$ python3 -q
>>> import numpy as np
>>> from numpy import linalg as LA
>>> np.set_printoptions(precision=2, suppress=True, linewidth=140, legacy="1.25")
>>> q, _ = LA.qr(np.array([[-0.7], [1.5]]))
>>> feats = q @ q.T
>>> feats
array([[ 0.18, -0.38],
       [-0.38,  0.82]])
>>> ev, evecs = LA.eigh(feats)
>>> x0 = np.array([-1, 5])
>>> evecs * np.abs(ev) @ evecs.T
array([[ 0.18, -0.38],
       [-0.38,  0.82]])
>>> np.round(x0 @ feats @ x0, 2)
24.54
>>> LA.eigvalsh(feats[1:, 1:])
array([0.82])
>>> np.round(x0 @ feats @ x0 / (x0 @ x0), 2), round(ev[0], 2), round(float(ev[-1]), 2)
(0.94, 0.0, 1.0)
>>> arr = np.load("w.npy")
>>> arr
array([[1, 0, 0],
       [2, 1, 0],
       [2, 0, 1]])
>>> M2 = np.array([[-1, 2], [2, 0], [3, -2]])
>>> np.einsum("ij->j", arr)
array([5, 1, 1])
>>> np.einsum("ik,kj->ij", arr, M2)
array([[-1,  2],
       [ 0,  4],
       [ 1,  2]])
>>> LA.matrix_rank(arr @ M2)
2
>>> np.vstack([arr, M2.T]).shape
(5, 3)
>>> np.einsum("ij,ij->i", arr, arr)
array([1, 5, 5])
>>> LA.eigvals(arr)
array([1., 1., 1.])
>>> np.poly(arr)
array([ 1., -3.,  3., -1.])
>>> np.einsum("ii->", arr)
3
>>> round(LA.det(arr.T), 2)
1.0
>>> round(float(LA.det(arr[::-1])), 2)
-1.0
>>> [round(float(x), 2) for x in LA.svd(feats, compute_uv=False)[:3]]
[1.0, 0.0]
>>> np.argsort(-LA.norm(feats, axis=0).round(6), kind="stable")[:3]
array([1, 0])
>>> np.round(LA.norm(feats, 2) / LA.norm(feats), 2)
1.0
>>> LA.cond(feats) > 100
True
